>>> import numpy as np
>>> from numpy import linalg as LA
>>> np.set_printoptions(precision=2, suppress=True, linewidth=100)
>>> rd = lambda a: np.round(a, 2) + 0
>>> mat = np.load("block3.npy")
>>> print(rd(mat))
[[-0.8   0.58  0.13]
 [-0.27 -0.54  0.8 ]
 [ 0.53  0.6   0.59]]
>>> x = np.array([-2, -6, -3])
>>> print([p for p in range(1, 25) if np.allclose(LA.matrix_power(mat, p), np.eye(3))])
[]
>>> print(3 - LA.matrix_rank(mat - np.eye(3), tol=1e-8))
1
>>> print(rd(np.sort(np.abs(np.degrees(np.angle(LA.eigvals(mat)))))))
[  0.   151.24 151.24]
>>> print(rd(LA.inv(mat)))
[[-0.8  -0.27  0.53]
 [ 0.58 -0.54  0.6 ]
 [ 0.13  0.8   0.59]]
>>> print(rd(np.poly(mat)))
[ 1.    0.75 -0.75 -1.  ]
>>> print(rd(LA.eigvals(mat)))
[-0.88+0.48j -0.88-0.48j  1.  +0.j  ]
>>> print(rd(LA.det(mat.T)))
1.0
>>> r0 = np.array([1, 0, 1])
>>> print(rd(np.correlate(mat[0], mat[1], "full")))
[-0.64  0.9   0.   -0.23 -0.03]
>>> print(rd(np.cross(mat[0, :3], mat[1, :3])))
[0.53 0.6  0.59]
>>> print(rd(np.convolve(mat[0], r0)))
[-0.8   0.58 -0.67  0.58  0.13]
>>> E = np.load("a.npy")
>>> print(E)
[[  4.95   3.18  -5.57  15.14]
 [-15.01   3.41  -5.73   2.3 ]
 [-14.43   1.05  -5.44   2.7 ]
 [-14.28   1.39  -5.82   0.62]
 [-13.19   1.36  -5.74   1.1 ]
 [-12.68   1.15  -6.     2.19]
 [-14.19   1.36  -4.67   0.7 ]
 [-13.58   2.38  -6.29   0.75]
 [  6.76   2.41  -5.93  14.73]
 [  6.26   4.33  -7.34  15.29]
 [  5.75   1.96  -5.53  14.99]
 [  7.63   3.    -5.73  15.43]]
>>> P = E @ LA.solve(E.T @ E, E.T)
>>> print(rd(np.diag(P)))
[0.34 0.7  0.38 0.21 0.21 0.26 0.2  0.35 0.25 0.54 0.35 0.21]
>>> D = LA.norm(E[:, None] - E[None], axis=-1)
>>> print(D.shape)
(12, 12)
>>> print(D[0].round(6).argsort(kind="stable")[:4])
[ 0 10  8  9]
>>> print(rd(D[0]))
[ 0.   23.73 23.13 24.16 23.01 21.97 24.06 23.49  2.04  2.49  1.47  2.71]
>>> x = np.array([3, -2, 3, -1])
>>> target = E @ x
>>> print(rd(LA.lstsq(E, target)[0]))
[ 3. -2.  3. -1.]
>>> print(rd(target))
[-23.36 -71.34 -64.41 -63.7  -60.61 -60.53 -60.   -65.12 -17.06 -27.19 -18.25 -15.73]
>>> print(rd(LA.pinv(E) @ E))
[[1. 0. 0. 0.]
 [0. 1. 0. 0.]
 [0. 0. 1. 0.]
 [0. 0. 0. 1.]]
>>> rng = np.random.default_rng(55)
>>> target = target + 0.3 * rng.normal(size=12)
>>> print(rd(target))
[-23.11 -72.23 -64.5  -63.27 -60.98 -60.51 -59.55 -65.47 -16.82 -26.62 -18.12 -15.24]
>>> b, *_ = LA.lstsq(E, target)
>>> print(rd(b))
[ 3.05 -2.2   2.84 -1.02]
>>> print(rd(LA.norm(target - E @ b)))
1.12
>>> print(rd(E.T @ (target - E @ b)))
[0. 0. 0. 0.]
>>> print([round(float(LA.norm(LA.solve(E.T @ E + lam * np.eye(4), E.T @ target))), 2) for lam in (0, 1, 10, 100)])
[4.82, 4.74, 4.51, 4.2]
>>> m1 = np.loadtxt("x.csv", delimiter=",")
>>> print(m1)
[[ 0.  0.  1.  7.  6. -3. -3.]
 [ 0.  0. -2.  5.  5. -3.  9.]
 [ 1. -2.  0.  0.  0.  0.  0.]
 [ 7.  5.  0.  0.  0.  0.  0.]
 [ 6.  5.  0.  0.  0.  0.  0.]
 [-3. -3.  0.  0.  0.  0.  0.]
 [-3.  9.  0.  0.  0.  0.  0.]]
>>> r0 = np.array([3, 1, 1])
>>> print(np.array([np.convolve(row, r0, "same") for row in m1]))
[[  0.   3.  22.  26.   4.  -6.  -6.]
 [  0.  -6.  13.  18.   1.  29.   6.]
 [ -5.  -1.  -2.   0.   0.   0.   0.]
 [ 22.  12.   5.   0.   0.   0.   0.]
 [ 21.  11.   5.   0.   0.   0.   0.]
 [-12.  -6.  -3.   0.   0.   0.   0.]
 [ 24.   6.   9.   0.   0.   0.   0.]]
>>> print(np.polyval(r0, m1[6]))
[ 25. 253.   1.   1.   1.   1.   1.]
>>> w, evecs = LA.eigh(m1)
>>> print(rd(w))
[-13.16  -8.65   0.     0.     0.     8.65  13.16]
>>> print(np.abs(evecs[:, -1]).round(6).argmax())
1
>>> print((w > 1e-8).sum(), (w < -1e-8).sum())
2 2
>>> print(rd(LA.svd(m1, compute_uv=False)))
[13.16 13.16  8.65  8.65  0.    0.    0.  ]
>>> print(rd(LA.eigvalsh(m1 @ m1)))
[  0.     0.     0.    74.76  74.76 173.24 173.24]
>>> print(rd(evecs.T @ m1 @ evecs))
[[-13.16   0.     0.     0.     0.     0.     0.  ]
 [  0.    -8.65   0.     0.     0.     0.     0.  ]
 [  0.     0.     0.     0.     0.     0.     0.  ]
 [  0.     0.     0.     0.     0.     0.     0.  ]
 [  0.     0.     0.     0.     0.     0.     0.  ]
 [  0.     0.     0.     0.     0.     8.65   0.  ]
 [  0.     0.     0.     0.     0.     0.    13.16]]
>>> print(rd(w.sum()), np.trace(m1))
0.0 0.0
>>> W = np.array([[2, 3], [3, 1], [0, 3], [3, 0], [2, 3], [3, 0], [3, 2]])
>>> b = np.array([-1, 2])
>>> act = np.maximum(m1 @ W + b, 0)
>>> print(rd((act > 0).mean(axis=0)))
[0.71 0.86]
>>> C = np.array([[6, 6, 5], [5, 1, 5]])
>>> print((act @ C).round(6).argmax(axis=1))
[0 0 0 0 0 0 0]
>>> print(W @ C)
[[27 15 25]
 [23 19 20]
 [15  3 15]
 [18 18 15]
 [27 15 25]
 [18 18 15]
 [28 20 25]]
>>> data = np.array([[0, 4, 4],
...     [-5, 1, 5],
...     [-1, -3, -5],
...     [3, -4, -5],
...     [-1, 0, 3],
...     [2, 1, 4]])
>>> print(data)
[[ 0  4  4]
 [-5  1  5]
 [-1 -3 -5]
 [ 3 -4 -5]
 [-1  0  3]
 [ 2  1  4]]
>>> M2 = np.c_[data[:, :2] @ np.array([[-2, 1], [-2, -2]]), np.array([-2, 0, -1, 1, 5, 4])]
>>> print(M2)
[[-8 -8 -2]
 [ 8 -7  0]
 [ 8  5 -1]
 [ 2 11  1]
 [ 2 -1  5]
 [-6  0  4]]
>>> print(LA.matrix_rank(np.c_[data, M2]))
4
>>> print(LA.matrix_rank(M2))
3
>>> print(rd(LA.norm(LA.qr(data)[0].T @ M2, axis=0) ** 2 / ((M2 ** 2).sum(axis=0) + 1e-12)))
[1.   1.   0.82]
>>> print(rd(LA.lstsq(data, M2[:, 0])[0]))
[-2. -2.  0.]
>>> w, evecs = LA.eigh(m1)
>>> x = np.array([-1, -2, -2, 1, 2, 1, 0])
>>> print(x @ m1 @ x)
-92.0
>>> print(np.abs(m1).sum(axis=1).max(), rd(np.abs(w).max()))
24.0 13.16
>>> print((np.sign(evecs[:, -1].round(6)) == np.sign(evecs[0, -1].round(6))).astype(int))
[1 1 0 1 1 0 1]
>>> O, evecs = LA.qr(data[:, :1])[0], LA.qr(data[:, 1:])[0]
>>> sig = LA.svd(O.T @ evecs, compute_uv=False)
>>> print(rd(sig))
[0.47]
>>> print(rd(np.degrees(np.arccos(sig.clip(0, 1)))))
[62.04]
>>> left, sig, vt = LA.svd(data, full_matrices=False)
>>> print(rd(np.sqrt((sig ** 2).sum())), rd(LA.norm(data)))
14.11 14.11
>>> print(rd(vt @ vt.T))
[[1. 0. 0.]
 [0. 1. 0.]
 [0. 0. 1.]]
>>> print(np.abs(left[:, 0]).round(6).argmax())
3
>>> print((sig > 1e-8).sum())
3
>>> print(np.allclose(left * sig @ vt, data))
True
>>> print(rd(left.T @ left))
[[1. 0. 0.]
 [0. 1. 0.]
 [0. 0. 1.]]
>>> P = data @ LA.solve(data.T @ data, data.T)
>>> print(rd(np.diag(P)))
[0.46 0.76 0.38 0.53 0.28 0.59]
>>> print(np.allclose(P @ P, P))
True
>>> print(rd(P @ data[:, 2]))
[ 4.  5. -5. -5.  3.  4.]
>>> arr = np.load("data.npy")
>>> print(arr)
[[-2 -1  0]
 [ 1  2  3]
 [ 4  5  6]
 [ 7  8  9]
 [10 11 12]
 [13 14 15]]
>>> rank = LA.matrix_rank(arr)
>>> print(rank)
2
>>> ns = LA.svd(arr)[2][rank:].T
>>> print(LA.matrix_rank(arr.T @ arr), LA.matrix_rank(arr @ arr.T))
2 2
>>> print([int(LA.matrix_rank(arr[:i])) for i in range(1, len(arr) + 1)])
[1, 2, 2, 2, 2, 2]
>>> print(rd(ns @ ns.T))
[[ 0.17 -0.33  0.17]
 [-0.33  0.67 -0.33]
 [ 0.17 -0.33  0.17]]
>>> print(rd(arr @ ns))
[[0.]
 [0.]
 [0.]
 [0.]
 [0.]
 [0.]]
>>> M2 = arr[0, 0] * arr[1:] - np.outer(arr[1:, 0], arr[0])
>>> print(M2)
[[  0  -3  -6]
 [  0  -6 -12]
 [  0  -9 -18]
 [  0 -12 -24]
 [  0 -15 -30]]
>>> print(arr[:, 0] / arr[0, 0])
[ 1.  -0.5 -2.  -3.5 -5.  -6.5]
>>> W0 = np.load("dump.npy")
>>> print(W0)
[[0. 0. 0. 0. 1.]
 [0. 0. 0. 2. 1.]
 [0. 0. 0. 1. 0.]
 [0. 2. 1. 0. 0.]
 [1. 1. 0. 0. 0.]]
>>> print([round(float(LA.det(W0[:i, :i])), 2) + 0 for i in range(1, 6)])
[0.0, 0.0, 0.0, 0.0, 0.0]
>>> print(np.all(LA.eigvalsh(W0) > 0))
False
>>> print(rd(LA.eigvalsh(W0).min()))
-2.45
>>> print(np.kron(np.eye(2, dtype=int), W0))
[[0. 0. 0. 0. 1. 0. 0. 0. 0. 0.]
 [0. 0. 0. 2. 1. 0. 0. 0. 0. 0.]
 [0. 0. 0. 1. 0. 0. 0. 0. 0. 0.]
 [0. 2. 1. 0. 0. 0. 0. 0. 0. 0.]
 [1. 1. 0. 0. 0. 0. 0. 0. 0. 0.]
 [0. 0. 0. 0. 0. 0. 0. 0. 0. 1.]
 [0. 0. 0. 0. 0. 0. 0. 0. 2. 1.]
 [0. 0. 0. 0. 0. 0. 0. 0. 1. 0.]
 [0. 0. 0. 0. 0. 0. 2. 1. 0. 0.]
 [0. 0. 0. 0. 0. 1. 1. 0. 0. 0.]]
>>> print(rd(LA.eigvals(W0).sum().real))
0.0
>>> print(np.einsum("ij,ji->", W0, W0))
14.0
>>> print(rd(LA.eigvals(W0)))
[ 2.45 -2.45 -1.    0.    1.  ]
>>> print(rd(LA.det(W0.T)))
0.0
>>> print(np.einsum("ii->", W0))
0.0
>>> print(rd(W0 @ LA.pinv(W0) @ W0))
[[0. 0. 0. 0. 1.]
 [0. 0. 0. 2. 1.]
 [0. 0. 0. 1. 0.]
 [0. 2. 1. 0. 0.]
 [1. 1. 0. 0. 0.]]
>>> print(LA.lstsq(W0[:-1].T, W0[-1])[2])
3
>>> P = np.triu(np.array([[2, 3, 1, 0, 3],
...     [0, 3, 2, 2, 1],
...     [1, 1, 2, 3, 1],
...     [3, 0, 2, 2, 2],
...     [1, 2, 3, 3, 1]]), 1) + np.eye(5)
>>> M2 = P @ W0 @ LA.inv(P)
>>> print(M2)
[[  3.  -6.   9.  -8.   8.]
 [  1.   2.  -3.   9. -19.]
 [  1.   4.  -6.  11. -23.]
 [  2.  -2.   3.  -5.   3.]
 [  1.  -2.   3.  -5.   6.]]
>>> print(rd(LA.det(M2)))
0.0
>>> print(rd(np.poly(M2)))
[ 1.  0. -7.  0.  6.  0.]
>>> F = np.load("mat.npy")
>>> print(F)
[[ 0  6  4  1]
 [-6  0 -2 -1]
 [-4  2  0 -4]
 [-1  1  4  0]]
>>> M2 = E / LA.norm(E, axis=1, keepdims=True)
>>> C2 = M2 @ M2.T
>>> print(rd(C2[8]))
[ 0.99 -0.09 -0.08 -0.18 -0.14 -0.06 -0.21 -0.14  1.    0.99  1.    1.  ]
>>> print(rd(C2))
[[ 1.    0.01  0.01 -0.09 -0.05  0.03 -0.11 -0.05  0.99  0.99  1.    0.99]
 [ 0.01  1.    0.99  0.99  0.99  0.99  0.99  0.99 -0.09 -0.01 -0.05 -0.12]
 [ 0.01  0.99  1.    0.99  0.99  1.    0.99  0.99 -0.08 -0.02 -0.04 -0.12]
 [-0.09  0.99  0.99  1.    1.    0.99  1.    1.   -0.18 -0.11 -0.14 -0.22]
 [-0.05  0.99  0.99  1.    1.    1.    1.    1.   -0.14 -0.07 -0.1  -0.18]
 [ 0.03  0.99  1.    0.99  1.    1.    0.99  0.99 -0.06  0.01 -0.02 -0.1 ]
 [-0.11  0.99  0.99  1.    1.    0.99  1.    0.99 -0.21 -0.14 -0.17 -0.24]
 [-0.05  0.99  0.99  1.    1.    0.99  0.99  1.   -0.14 -0.06 -0.11 -0.18]
 [ 0.99 -0.09 -0.08 -0.18 -0.14 -0.06 -0.21 -0.14  1.    0.99  1.    1.  ]
 [ 0.99 -0.01 -0.02 -0.11 -0.07  0.01 -0.14 -0.06  0.99  1.    0.99  0.99]
 [ 1.   -0.05 -0.04 -0.14 -0.1  -0.02 -0.17 -0.11  1.    0.99  1.    0.99]
 [ 0.99 -0.12 -0.12 -0.22 -0.18 -0.1  -0.24 -0.18  1.    0.99  0.99  1.  ]]
>>> print((np.abs(C2) > 0.9).astype(int))
[[1 0 0 0 0 0 0 0 1 1 1 1]
 [0 1 1 1 1 1 1 1 0 0 0 0]
 [0 1 1 1 1 1 1 1 0 0 0 0]
 [0 1 1 1 1 1 1 1 0 0 0 0]
 [0 1 1 1 1 1 1 1 0 0 0 0]
 [0 1 1 1 1 1 1 1 0 0 0 0]
 [0 1 1 1 1 1 1 1 0 0 0 0]
 [0 1 1 1 1 1 1 1 0 0 0 0]
 [1 0 0 0 0 0 0 0 1 1 1 1]
 [1 0 0 0 0 0 0 0 1 1 1 1]
 [1 0 0 0 0 0 0 0 1 1 1 1]
 [1 0 0 0 0 0 0 0 1 1 1 1]]
>>> print((C2 - 2 * np.eye(12)).round(6).argmax(axis=1))
[10  7  5  4  3  2  3  4 11  0  8  8]
>>> print(rd(np.degrees(np.arccos(np.clip(C2[8, 4], -1, 1)))))
98.12
